$ ipython --no-banner

In [1]: import numpy as np

In [2]: import numpy.linalg as la

In [3]: np.set_printoptions(precision=3, suppress=True, linewidth=140, floatmode="fixed")

In [4]: rd = lambda a: np.round(a, 3) + 0

In [5]: J = np.loadtxt("arr.csv", delimiter=",")

In [6]: J
Out[6]: 
array([[3.000, 2.000, 0.000, 0.000, 0.000, 0.000],
       [2.000, 1.000, 0.000, 0.000, 0.000, 3.000],
       [0.000, 0.000, 3.000, 3.000, 2.000, 0.000],
       [0.000, 0.000, 0.000, 1.000, 1.000, 0.000],
       [0.000, 0.000, 3.000, 0.000, 2.000, 0.000],
       [3.000, 2.000, 0.000, 0.000, 0.000, 2.000]])

In [7]: # 2 groups of indices that never mix

In [8]: rng = np.random.default_rng(78)

In [9]: lab = rng.permutation(6)

In [10]: lab
Out[10]: array([2, 0, 4, 1, 3, 5])

In [11]: out = J[lab][:, lab]

In [12]: np.diag(out)
Out[12]: array([3.000, 3.000, 2.000, 1.000, 1.000, 2.000])

In [13]: np.allclose(out, J)
Out[13]: False

In [14]: mat = np.array([[-0.3, -1.0, 0.0, -2.0, 0.5, -0.6, -0.5],
    ...:     [0.6, -4.0, 0.0, 0.6, -0.6, -2.0, 1.4],
    ...:     [1.1, 2.0, 2.5, 1.2, -0.7, 1.6, 0.9],
    ...:     [0.1, -1.5, 1.4, 0.8, -1.2, 0.0, -1.0]])

In [15]: x = np.array([0, 1, 2, 1, 1, 1, 0])

In [16]: mat * x
Out[16]: 
array([[-0.000, -1.000,  0.000, -2.000,  0.500, -0.600, -0.000],
       [ 0.000, -4.000,  0.000,  0.600, -0.600, -2.000,  0.000],
       [ 0.000,  2.000,  5.000,  1.200, -0.700,  1.600,  0.000],
       [ 0.000, -1.500,  2.800,  0.800, -1.200,  0.000, -0.000]])

In [17]: rd(mat @ x)
Out[17]: array([-3.100, -6.000,  9.100,  0.900])

In [18]: la.norm(mat @ x) <= la.norm(mat, 2) * la.norm(x) + 1e-9
Out[18]: np.True_

In [19]: rd((mat * x).sum(axis=1))
Out[19]: array([-3.100, -6.000,  9.100,  0.900])

In [20]: np.sign((mat @ x).round(6))
Out[20]: array([-1.000, -1.000,  1.000,  1.000])
